$ ipython --no-banner

In [1]: import numpy as np

In [2]: import numpy.linalg as la

In [3]: np.set_printoptions(precision=3, suppress=True, linewidth=160, sign=" ")

In [4]: A = np.array([[1.0, 0.7, 0.49], [0.7, 1.0, 0.7], [0.49, 0.7, 1.0]])

In [5]: G = A.T @ A

In [6]: round(np.trace(G), 3), round((A ** 2).sum(), 3)
Out[6]: (np.float64(5.44), np.float64(5.44))

In [7]: la.svd(A, compute_uv=False) ** 2
Out[7]: array([ 5.129,  0.26 ,  0.051])

In [8]: rng = np.random.default_rng(224)

In [9]: lab = rng.permutation(3)

In [10]: B = A[:, lab] * rng.choice([-1, 1], 3)

In [11]: B
Out[11]: 
array([[ 1.  , -0.7 , -0.49],
       [ 0.7 , -1.  , -0.7 ],
       [ 0.49, -0.7 , -1.  ]])

In [12]: Uu, _, vt = la.svd(A.T @ B)

In [13]: lab
Out[13]: array([ 0,  1,  2])

In [14]: np.round(la.lstsq(A, B)[0], 3) + 0
Out[14]: 
array([[ 1.,  0.,  0.],
       [ 0., -1.,  0.],
       [ 0.,  0., -1.]])

In [15]: vec = np.array([0, -3, 1])

In [16]: (B @ vec).argmax()
Out[16]: np.int64(1)

In [17]: (B * vec).sum(axis=1)
Out[17]: array([ 1.61,  2.3 ,  1.1 ])

In [18]: la.eigvals(A)
Out[18]: array([ 2.265,  0.51 ,  0.225])

In [19]: round(la.det(A[::-1]), 3)
Out[19]: np.float64(-0.26)

In [20]: round(la.det(A.T), 3)
Out[20]: np.float64(0.26)

In [21]: np.poly(A)
Out[21]: array([ 1.  , -3.  ,  1.78, -0.26])

In [22]: np.einsum("ii->", A)
Out[22]: np.float64(3.0)

In [23]: M = np.load("mat.npy")

In [24]: M
Out[24]: 
array([[ 1.   ,  0.7  ,  0.49 ,  0.343,  0.24 ,  0.168],
       [ 0.7  ,  1.   ,  0.7  ,  0.49 ,  0.343,  0.24 ],
       [ 0.49 ,  0.7  ,  1.   ,  0.7  ,  0.49 ,  0.343],
       [ 0.343,  0.49 ,  0.7  ,  1.   ,  0.7  ,  0.49 ],
       [ 0.24 ,  0.343,  0.49 ,  0.7  ,  1.   ,  0.7  ],
       [ 0.168,  0.24 ,  0.343,  0.49 ,  0.7  ,  1.   ]])

In [25]: evals, evecs = la.eigh(M)

In [26]: vec = np.array([3, 1, 3, 1, 0, -2])

In [27]: vec @ M @ vec
Out[27]: np.float64(39.406)

In [28]: np.abs(M).sum(axis=1).max(), np.round(np.abs(evals).max(), 3)
Out[28]: (np.float64(3.723), np.float64(3.417))

In [29]: evecs * np.abs(evals) @ evecs.T
Out[29]: 
array([[ 1.   ,  0.7  ,  0.49 ,  0.343,  0.24 ,  0.168],
       [ 0.7  ,  1.   ,  0.7  ,  0.49 ,  0.343,  0.24 ],
       [ 0.49 ,  0.7  ,  1.   ,  0.7  ,  0.49 ,  0.343],
       [ 0.343,  0.49 ,  0.7  ,  1.   ,  0.7  ,  0.49 ],
       [ 0.24 ,  0.343,  0.49 ,  0.7  ,  1.   ,  0.7  ],
       [ 0.168,  0.24 ,  0.343,  0.49 ,  0.7  ,  1.   ]])

In [30]: evecs * np.sqrt(evals) @ evecs.T
Out[30]: 
array([[ 0.91 ,  0.346,  0.185,  0.109,  0.068,  0.044],
       [ 0.346,  0.853,  0.326,  0.177,  0.106,  0.068],
       [ 0.185,  0.326,  0.844,  0.322,  0.177,  0.109],
       [ 0.109,  0.177,  0.322,  0.844,  0.326,  0.185],
       [ 0.068,  0.106,  0.177,  0.326,  0.853,  0.346],
       [ 0.044,  0.068,  0.109,  0.185,  0.346,  0.91 ]])
